$ python -q
>>> import numpy as np
>>> from numpy import linalg as LA
>>> np.set_printoptions(precision=1, suppress=True, linewidth=120)
>>> rd = lambda a: np.round(a, 1) + 0
>>> arr = np.diag(np.array([-4, 6, 8, -1, 0, -6, 9, -3, 3])) + -3 * np.eye(9, k=1) + -3 * np.eye(9, k=-1)
>>> arr
array([[-4., -3.,  0.,  0.,  0.,  0.,  0.,  0.,  0.],
       [-3.,  6., -3.,  0.,  0.,  0.,  0.,  0.,  0.],
       [ 0., -3.,  8., -3.,  0.,  0.,  0.,  0.,  0.],
       [ 0.,  0., -3., -1., -3.,  0.,  0.,  0.,  0.],
       [ 0.,  0.,  0., -3.,  0., -3.,  0.,  0.,  0.],
       [ 0.,  0.,  0.,  0., -3., -6., -3.,  0.,  0.],
       [ 0.,  0.,  0.,  0.,  0., -3.,  9., -3.,  0.],
       [ 0.,  0.,  0.,  0.,  0.,  0., -3., -3., -3.],
       [ 0.,  0.,  0.,  0.,  0.,  0.,  0., -3.,  3.]])
>>> # equal to its transpose
>>> other = LA.inv(arr)
>>> rd(LA.inv(other))
array([[-4., -3.,  0.,  0.,  0.,  0.,  0.,  0.,  0.],
       [-3.,  6., -3.,  0.,  0.,  0.,  0.,  0.,  0.],
       [ 0., -3.,  8., -3.,  0.,  0.,  0.,  0.,  0.],
       [ 0.,  0., -3., -1., -3.,  0.,  0.,  0.,  0.],
       [ 0.,  0.,  0., -3.,  0., -3.,  0.,  0.,  0.],
       [ 0.,  0.,  0.,  0., -3., -6., -3.,  0.,  0.],
       [ 0.,  0.,  0.,  0.,  0., -3.,  9., -3.,  0.],
       [ 0.,  0.,  0.,  0.,  0.,  0., -3., -3., -3.],
       [ 0.,  0.,  0.,  0.,  0.,  0.,  0., -3.,  3.]])
>>> rd(LA.slogdet(arr)[0])
np.float64(1.0)
>>> np.allclose(other, arr.T)
False
>>> J = np.loadtxt("m.csv", delimiter=",")
>>> J
array([[  1. ,  -3. ,   2. ,   2. ,   3. ,  -3. ],
       [  1.9,  -3.9,   1.8,   2. ,   3.4,  -3. ],
       [ -0.8,  -1.2,   2.5,   2. ,   2.1,  -3. ],
       [  1.8,  -3.8,   1.8,   2. ,   3.4,  -3. ],
       [ -7. ,   5. ,   4. ,   2. ,  -1. ,  -3. ],
       [ -0.1,  -1.9,   2.3,   2. ,   2.5,  -3. ],
       [ -9.1,   7.1,   4.5,   2. ,  -2. ,  -3. ],
       [ -5.2,   3.2,   3.6,   2. ,  -0.1,  -3. ],
       [  1.1,  -3.1,   2. ,   2. ,   3.1,  -3. ],
       [ -1.3,  -0.7,   2.6,   2. ,   1.8,  -3. ],
       [ -6.3,   4.3,   3.8,   2. ,  -0.7,  -3. ],
       [ -5.5,   3.5,   3.6,   2. ,  -0.2,  -3. ],
       [ -3.2,   1.2,   3.1,   2. ,   0.9,  -3. ],
       [ -4.2,   2.2,   3.3,   2. ,   0.4,  -3. ],
       [-10.8,   8.8,   5. ,   2. ,  -2.9,  -3. ],
       [ -7.6,   5.6,   4.2,   2. ,  -1.3,  -3. ],
       [  2.8,  -4.8,   1.6,   2. ,   3.9,  -3. ],
       [ -1.3,  -0.7,   2.6,   2. ,   1.8,  -3. ],
       [ -9.5,   7.5,   4.6,   2. ,  -2.2,  -3. ],
       [  1.5,  -3.5,   1.9,   2. ,   3.2,  -3. ],
       [ -1. ,  -1. ,   2.5,   2. ,   2. ,  -3. ],
       [ -7.7,   5.7,   4.2,   2. ,  -1.4,  -3. ],
       [  3.8,  -5.8,   1.3,   2. ,   4.4,  -3. ],
       [ -0.5,  -1.5,   2.4,   2. ,   2.2,  -3. ]])
>>> # row 17 repeats row 9
>>> [round(float(x), 1) for x in LA.svd(J, compute_uv=False)[:3]]
[35.8, 21.7, 0.2]
>>> rd(LA.norm(J, 2) / LA.norm(J))
np.float64(0.9)
>>> LA.cond(J) > 100
np.True_
>>> rd(np.trace(LA.pinv(J) @ J))
np.float64(4.0)
>>> np.allclose(J[:-1].T @ LA.lstsq(J[:-1].T, J[-1])[0], J[-1])
True
>>> np.abs(np.diag(LA.qr(J)[1])) > 1e-9
array([ True,  True,  True, False,  True, False])
>>> LA.lstsq(J[:-1].T, J[-1])[2]
np.int32(4)
>>> rd(J @ LA.pinv(J) @ J)
array([[  1. ,  -3. ,   2. ,   2. ,   3. ,  -3. ],
       [  1.9,  -3.9,   1.8,   2. ,   3.4,  -3. ],
       [ -0.8,  -1.2,   2.5,   2. ,   2.1,  -3. ],
       [  1.8,  -3.8,   1.8,   2. ,   3.4,  -3. ],
       [ -7. ,   5. ,   4. ,   2. ,  -1. ,  -3. ],
       [ -0.1,  -1.9,   2.3,   2. ,   2.5,  -3. ],
       [ -9.1,   7.1,   4.5,   2. ,  -2. ,  -3. ],
       [ -5.2,   3.2,   3.6,   2. ,  -0.1,  -3. ],
       [  1.1,  -3.1,   2. ,   2. ,   3.1,  -3. ],
       [ -1.3,  -0.7,   2.6,   2. ,   1.8,  -3. ],
       [ -6.3,   4.3,   3.8,   2. ,  -0.7,  -3. ],
       [ -5.5,   3.5,   3.6,   2. ,  -0.2,  -3. ],
       [ -3.2,   1.2,   3.1,   2. ,   0.9,  -3. ],
       [ -4.2,   2.2,   3.3,   2. ,   0.4,  -3. ],
       [-10.8,   8.8,   5. ,   2. ,  -2.9,  -3. ],
       [ -7.6,   5.6,   4.2,   2. ,  -1.3,  -3. ],
       [  2.8,  -4.8,   1.6,   2. ,   3.9,  -3. ],
       [ -1.3,  -0.7,   2.6,   2. ,   1.8,  -3. ],
       [ -9.5,   7.5,   4.6,   2. ,  -2.2,  -3. ],
       [  1.5,  -3.5,   1.9,   2. ,   3.2,  -3. ],
       [ -1. ,  -1. ,   2.5,   2. ,   2. ,  -3. ],
       [ -7.7,   5.7,   4.2,   2. ,  -1.4,  -3. ],
       [  3.8,  -5.8,   1.3,   2. ,   4.4,  -3. ],
       [ -0.5,  -1.5,   2.4,   2. ,   2.2,  -3. ]])
>>> theta = np.radians(72)
>>> Rm = np.eye(6)
>>> Rm[0, 0] = Rm[4, 4] = np.cos(theta)
>>> Rm[0, 4], Rm[4, 0] = -np.sin(theta), np.sin(theta)
>>> rd(Rm)
array([[ 0.3,  0. ,  0. ,  0. , -1. ,  0. ],
       [ 0. ,  1. ,  0. ,  0. ,  0. ,  0. ],
       [ 0. ,  0. ,  1. ,  0. ,  0. ,  0. ],
       [ 0. ,  0. ,  0. ,  1. ,  0. ,  0. ],
       [ 1. ,  0. ,  0. ,  0. ,  0.3,  0. ],
       [ 0. ,  0. ,  0. ,  0. ,  0. ,  1. ]])
>>> other = J @ Rm.T
>>> rd(other)
array([[ -2.5,  -3. ,   2. ,   2. ,   1.9,  -3. ],
       [ -2.6,  -3.9,   1.8,   2. ,   2.9,  -3. ],
       [ -2.2,  -1.2,   2.5,   2. ,  -0.1,  -3. ],
       [ -2.7,  -3.8,   1.8,   2. ,   2.8,  -3. ],
       [ -1.2,   5. ,   4. ,   2. ,  -7. ,  -3. ],
       [ -2.4,  -1.9,   2.3,   2. ,   0.7,  -3. ],
       [ -0.9,   7.1,   4.5,   2. ,  -9.3,  -3. ],
       [ -1.5,   3.2,   3.6,   2. ,  -5. ,  -3. ],
       [ -2.6,  -3.1,   2. ,   2. ,   2. ,  -3. ],
       [ -2.1,  -0.7,   2.6,   2. ,  -0.7,  -3. ],
       [ -1.3,   4.3,   3.8,   2. ,  -6.2,  -3. ],
       [ -1.5,   3.5,   3.6,   2. ,  -5.3,  -3. ],
       [ -1.8,   1.2,   3.1,   2. ,  -2.8,  -3. ],
       [ -1.7,   2.2,   3.3,   2. ,  -3.9,  -3. ],
       [ -0.6,   8.8,   5. ,   2. , -11.2,  -3. ],
       [ -1.1,   5.6,   4.2,   2. ,  -7.6,  -3. ],
       [ -2.8,  -4.8,   1.6,   2. ,   3.9,  -3. ],
       [ -2.1,  -0.7,   2.6,   2. ,  -0.7,  -3. ],
       [ -0.8,   7.5,   4.6,   2. ,  -9.7,  -3. ],
       [ -2.6,  -3.5,   1.9,   2. ,   2.4,  -3. ],
       [ -2.2,  -1. ,   2.5,   2. ,  -0.3,  -3. ],
       [ -1. ,   5.7,   4.2,   2. ,  -7.8,  -3. ],
       [ -3. ,  -5.8,   1.3,   2. ,   5. ,  -3. ],
       [ -2.2,  -1.5,   2.4,   2. ,   0.2,  -3. ]])
>>> m1 = np.load("arr.npy")
>>> m1
array([[ 3,  0,  0,  0,  0,  0,  0],
       [-1,  3,  0,  0,  0,  0,  0],
       [ 3, -2,  1,  0,  0,  0,  0],
       [-2,  1,  2,  3,  0,  0,  0],
       [ 1,  3, -3, -2, -2,  0,  0],
       [-3, -2, -2,  2,  2,  0,  0],
       [ 1,  3,  2, -1,  1, -2, -1]])
>>> # null space of dimension 1
>>> left, sig, Vt = LA.svd(m1)
>>> evecs = Vt[:(sig > 1e-8).sum()]
>>> rng = np.random.default_rng(487722)
>>> x0 = m1[3] + 3 * m1[1] + rng.integers(2) * np.eye(7)[2]
>>> x0
array([-5., 10.,  3.,  3.,  0.,  0.,  0.])
>>> rd(LA.norm(x0 - evecs.T @ evecs @ x0))
np.float64(0.0)
>>> LA.matrix_rank(np.vstack([m1, x0]))
np.int64(6)
